$ python3 -q
>>> import numpy as np
>>> np.set_printoptions(suppress=True, linewidth=120)
>>> data = np.diag(np.array([5, 6, 5, 5, 8, 7, 1])) + 4 * np.eye(7, k=1) + 4 * np.eye(7, k=-1)
>>> data
array([[5., 4., 0., 0., 0., 0., 0.],
       [4., 6., 4., 0., 0., 0., 0.],
       [0., 4., 5., 4., 0., 0., 0.],
       [0., 0., 4., 5., 4., 0., 0.],
       [0., 0., 0., 4., 8., 4., 0.],
       [0., 0., 0., 0., 4., 7., 4.],
       [0., 0., 0., 0., 0., 4., 1.]])
>>> A2 = np.linalg.inv(data)
>>> print(round(np.linalg.cond(data), 2))
12.76
>>> np.round(np.linalg.det(data) * np.linalg.det(A2), 2)
np.float64(1.0)
>>> (np.abs(A2) > 1e-9).astype(int)
array([[1, 1, 1, 1, 1, 1, 1],
       [1, 1, 1, 1, 1, 1, 1],
       [1, 1, 1, 1, 1, 1, 1],
       [1, 1, 1, 1, 1, 1, 1],
       [1, 1, 1, 1, 1, 1, 1],
       [1, 1, 1, 1, 1, 1, 1],
       [1, 1, 1, 1, 1, 1, 1]])
>>> np.round(data @ A2, 2) + 0
array([[1., 0., 0., 0., 0., 0., 0.],
       [0., 1., 0., 0., 0., 0., 0.],
       [0., 0., 1., 0., 0., 0., 0.],
       [0., 0., 0., 1., 0., 0., 0.],
       [0., 0., 0., 0., 1., 0., 0.],
       [0., 0., 0., 0., 0., 1., 0.],
       [0., 0., 0., 0., 0., 0., 1.]])
>>> round(float(np.linalg.slogdet(data)[0]), 2)
1.0
>>> A2 = data / np.linalg.norm(data, axis=1, keepdims=True)
>>> gram = A2 @ A2.T
>>> np.round(np.degrees(np.arccos(np.clip(gram[0, 2], -1, 1))), 2)
np.float64(70.67)
>>> np.round(np.linalg.norm(A2, axis=1), 2)
array([1., 1., 1., 1., 1., 1., 1.])
>>> gram[0].round(2)
array([1.  , 0.83, 0.33, 0.  , 0.  , 0.  , 0.  ])
>>> gram.round(2)
array([[1.  , 0.83, 0.33, 0.  , 0.  , 0.  , 0.  ],
       [0.83, 1.  , 0.71, 0.26, 0.  , 0.  , 0.  ],
       [0.33, 0.71, 1.  , 0.7 , 0.22, 0.  , 0.  ],
       [0.  , 0.26, 0.7 , 1.  , 0.7 , 0.24, 0.  ],
       [0.  , 0.  , 0.22, 0.7 , 1.  , 0.68, 0.4 ],
       [0.  , 0.  , 0.  , 0.24, 0.68, 1.  , 0.86],
       [0.  , 0.  , 0.  , 0.  , 0.4 , 0.86, 1.  ]])
>>> ev, evecs = np.linalg.eigh(gram)
>>> x = np.array([-3, 2, 3, 1, 2, 1, -3])
>>> (np.sign(evecs[:, -1].round(6)) == np.sign(evecs[0, -1].round(6))).astype(int)
array([1, 1, 1, 1, 1, 1, 1])
>>> round(float(x @ gram @ x / (x @ x)), 2), round(float(ev[0]), 2), np.round(ev[-1], 2)
(0.9, 0.02, np.float64(2.75))
>>> np.round(evecs * np.abs(ev) @ evecs.T, 2) + 0
array([[1.  , 0.83, 0.33, 0.  , 0.  , 0.  , 0.  ],
       [0.83, 1.  , 0.71, 0.26, 0.  , 0.  , 0.  ],
       [0.33, 0.71, 1.  , 0.7 , 0.22, 0.  , 0.  ],
       [0.  , 0.26, 0.7 , 1.  , 0.7 , 0.24, 0.  ],
       [0.  , 0.  , 0.22, 0.7 , 1.  , 0.68, 0.4 ],
       [0.  , 0.  , 0.  , 0.24, 0.68, 1.  , 0.86],
       [0.  , 0.  , 0.  , 0.  , 0.4 , 0.86, 1.  ]])
>>> np.round(evecs * np.maximum(ev, 0) @ evecs.T, 2) + 0
array([[1.  , 0.83, 0.33, 0.  , 0.  , 0.  , 0.  ],
       [0.83, 1.  , 0.71, 0.26, 0.  , 0.  , 0.  ],
       [0.33, 0.71, 1.  , 0.7 , 0.22, 0.  , 0.  ],
       [0.  , 0.26, 0.7 , 1.  , 0.7 , 0.24, 0.  ],
       [0.  , 0.  , 0.22, 0.7 , 1.  , 0.68, 0.4 ],
       [0.  , 0.  , 0.  , 0.24, 0.68, 1.  , 0.86],
       [0.  , 0.  , 0.  , 0.  , 0.4 , 0.86, 1.  ]])
>>> round(float(np.abs(gram).sum(axis=1).max()), 2), round(np.abs(ev).max(), 2)
(3.0, np.float64(2.75))
>>> round(float(x @ gram @ x), 2)
33.44
>>> W0 = np.load("data.npy")
>>> print(W0)
[[-1.21  4.07 -2.75  2.71  3.96  1.36 -1.2   2.84]
 [ 1.45 -4.05  2.71 -2.9  -4.05 -1.39  1.35 -2.81]
 [ 1.33 -3.44  2.35 -2.43 -3.58 -1.18  1.06 -2.2 ]
 [-0.84  2.21 -1.48  1.48  2.36  0.6  -0.94  1.39]
 [ 1.79 -5.28  3.45 -3.33 -5.13 -1.68  1.67 -3.62]
 [-0.13  0.25 -0.07  0.18  0.21 -0.04 -0.11  0.21]
 [-0.5   1.55 -0.93  1.01  1.6   0.52 -0.35  0.88]
 [ 0.36 -1.43  0.99 -0.72 -1.27 -0.39  0.46 -1.05]
 [ 0.52 -1.74  1.27 -1.21 -1.85 -0.69  0.61 -1.08]
 [ 0.16 -0.06  0.1  -0.08 -0.17  0.11  0.07 -0.07]
 [ 0.51 -0.75  0.69 -0.29 -0.72 -0.01  0.04 -0.42]
 [-1.94  5.66 -3.81  3.63  5.65  1.8  -1.8   3.79]
 [ 0.48 -1.59  1.21 -1.02 -1.68 -0.67  0.75 -1.17]
 [ 1.09 -3.34  2.13 -2.16 -3.27 -1.18  0.93 -2.07]]
>>> A2 = np.c_[W0[:, :3] @ np.array([[2, -3, -2], [3, -9, -5], [-6, 5, -2]]), np.array([7, -8, -2, -2, -1, -5, 8, 7, -9, 0, 5, -2, -7, 2])]
>>> A2.round(2)
array([[ 26.29, -46.75, -12.43,   7.  ],
       [-25.51,  45.65,  11.93,  -8.  ],
       [-21.76,  38.72,   9.84,  -2.  ],
       [ 13.83, -24.77,  -6.41,  -2.  ],
       [-32.96,  59.4 ,  15.92,  -1.  ],
       [  0.91,  -2.21,  -0.85,  -5.  ],
       [  9.23, -17.1 ,  -4.89,   8.  ],
       [ -9.51,  16.74,   4.45,   7.  ],
       [-11.8 ,  20.45,   5.12,  -9.  ],
       [ -0.46,   0.56,  -0.22,   0.  ],
       [ -5.37,   8.67,   1.35,   5.  ],
       [ 35.96, -64.17, -16.8 ,  -2.  ],
       [-11.07,  18.92,   4.57,  -7.  ],
       [-20.62,  37.44,  10.26,   2.  ]])
>>> np.round(np.linalg.norm(np.linalg.qr(W0)[0].T @ A2, axis=0) ** 2 / ((A2 ** 2).sum(axis=0) + 1e-12), 2)
array([1.  , 1.  , 1.  , 0.76])
>>> np.round(np.linalg.lstsq(W0, A2[:, 0])[0], 2) + 0
array([ 2.,  3., -6.,  0.,  0.,  0.,  0.,  0.])
>>> print(np.round(np.linalg.norm(A2 - W0 @ np.linalg.lstsq(W0, A2)[0], axis=0), 2) + 0)
[ 0.    0.    0.   10.04]
>>> Uu, s, VT = np.linalg.svd(W0)
>>> s.round(2)
array([21.89,  0.57,  0.51,  0.43,  0.33,  0.25,  0.15,  0.07])
>>> np.argmax(s[:-1] / (s[1:] + 1e-6)) + 1
np.int64(1)
>>> A2 = Uu[:, :1] @ np.diag(s[:1]) @ VT[:1]
>>> np.linalg.matrix_rank(W0, rtol=0.05)
np.int64(1)
>>> np.linalg.matrix_rank(A2)
np.int64(1)
>>> x = np.array([-1, 0, -2, 1, -3, -1, 3, -2])
>>> rhs = W0 @ x
>>> c, lr = np.zeros(8), 1 / np.linalg.norm(W0, 2) ** 2
>>> for i in range(300):
...     c -= lr * W0.T @ (W0 @ c - rhs)
...     if i % 50 == 0: print(i, round(np.linalg.norm(W0 @ c - rhs), 2))
... 
0 1.86
50 1.82
100 1.77
150 1.73
200 1.69
250 1.65
>>> round(float(np.linalg.cond(W0)), 2)
297.71
>>> rng = np.random.default_rng(989674)
>>> z = rng.permutation(8)
>>> A2 = W0[:, z] * rng.choice([-1, 1], 8)
>>> A2
array([[ 1.2 , -1.21,  2.71,  2.75, -3.96, -1.36,  4.07, -2.84],
       [-1.35,  1.45, -2.9 , -2.71,  4.05,  1.39, -4.05,  2.81],
       [-1.06,  1.33, -2.43, -2.35,  3.58,  1.18, -3.44,  2.2 ],
       [ 0.94, -0.84,  1.48,  1.48, -2.36, -0.6 ,  2.21, -1.39],
       [-1.67,  1.79, -3.33, -3.45,  5.13,  1.68, -5.28,  3.62],
       [ 0.11, -0.13,  0.18,  0.07, -0.21,  0.04,  0.25, -0.21],
       [ 0.35, -0.5 ,  1.01,  0.93, -1.6 , -0.52,  1.55, -0.88],
       [-0.46,  0.36, -0.72, -0.99,  1.27,  0.39, -1.43,  1.05],
       [-0.61,  0.52, -1.21, -1.27,  1.85,  0.69, -1.74,  1.08],
       [-0.07,  0.16, -0.08, -0.1 ,  0.17, -0.11, -0.06,  0.07],
       [-0.04,  0.51, -0.29, -0.69,  0.72,  0.01, -0.75,  0.42],
       [ 1.8 , -1.94,  3.63,  3.81, -5.65, -1.8 ,  5.66, -3.79],
       [-0.75,  0.48, -1.02, -1.21,  1.68,  0.67, -1.59,  1.17],
       [-0.93,  1.09, -2.16, -2.13,  3.27,  1.18, -3.34,  2.07]])
>>> Uu, _, VT = np.linalg.svd(W0.T @ A2)
>>> print(z)
[6 0 3 2 4 5 1 7]
>>> print(np.round(Uu @ VT, 2) + 0)
[[ 0.  1.  0.  0.  0.  0.  0.  0.]
 [ 0.  0.  0.  0.  0.  0.  1.  0.]
 [ 0.  0.  0. -1.  0.  0.  0.  0.]
 [ 0.  0.  1.  0.  0.  0.  0.  0.]
 [ 0.  0.  0.  0. -1.  0.  0.  0.]
 [ 0.  0.  0.  0.  0. -1.  0.  0.]
 [-1.  0.  0.  0.  0.  0.  0.  0.]
 [ 0.  0.  0.  0.  0.  0.  0. -1.]]
>>> np.round(np.linalg.lstsq(W0, A2)[0], 2) + 0
array([[ 0.,  1.,  0.,  0.,  0.,  0.,  0.,  0.],
       [ 0.,  0.,  0.,  0.,  0.,  0.,  1.,  0.],
       [ 0.,  0.,  0., -1.,  0.,  0.,  0.,  0.],
       [ 0.,  0.,  1.,  0.,  0.,  0.,  0.,  0.],
       [ 0.,  0.,  0.,  0., -1.,  0.,  0.,  0.],
       [ 0.,  0.,  0.,  0.,  0., -1.,  0.,  0.],
       [-1.,  0.,  0.,  0.,  0.,  0.,  0.,  0.],
       [ 0.,  0.,  0.,  0.,  0.,  0.,  0., -1.]])
